$ ipython --no-banner

In [1]: import numpy as np

In [2]: from numpy import linalg as LA

In [3]: np.set_printoptions(precision=2, suppress=True, linewidth=200)

In [4]: def rd(a):
   ...:     return np.round(a, 2) + 0
   ...: 

In [5]: F = np.load("block10.npy")

In [6]: print(F)
[[ 2.3  0.3]
 [ 0.4 -1.3]
 [-0.4 -1.3]
 [-0.4 -0.4]]

In [7]: proj = F @ LA.solve(F.T @ F, F.T)

In [8]: print(np.allclose(proj @ proj, proj))
True

In [9]: print(rd(np.trace(proj)))
2.0

In [10]: print(LA.matrix_rank(np.eye(4) - proj))
2

In [11]: print(rd(LA.eigvalsh(proj)))
[0. 0. 1. 1.]

In [12]: print(rd(np.diag(proj)))
[0.92 0.55 0.47 0.06]

In [13]: print(rd(proj))
[[ 0.92  0.17 -0.15 -0.16]
 [ 0.17  0.55  0.45  0.1 ]
 [-0.15  0.45  0.47  0.15]
 [-0.16  0.1   0.15  0.06]]

In [14]: print(rd((np.eye(4) - proj) @ F))
[[0. 0.]
 [0. 0.]
 [0. 0.]
 [0. 0.]]

In [15]: mat = np.load("arr.npy")

In [16]: print(mat)
[[ 4 -6 -2  0]
 [-6  9  3  0]
 [-2  3  1  0]
 [ 0  0  0  0]]

In [17]: Q = F.astype(float).copy()

In [18]: for j in range(2):
    ...:     Q[:, j] -= Q[:, :j] @ (Q[:, :j].T @ Q[:, j])
    ...:     Q[:, j] /= LA.norm(Q[:, j])
    ...: 

In [19]: print(rd(Q.T @ F))
[[2.4  0.35]
 [0.   1.87]]

In [20]: print(mat @ mat)
[[ 56 -84 -28   0]
 [-84 126  42   0]
 [-28  42  14   0]
 [  0   0   0   0]]

In [21]: print(rd(np.sort(LA.eigvals(mat).real)))
[ 0.  0.  0. 14.]
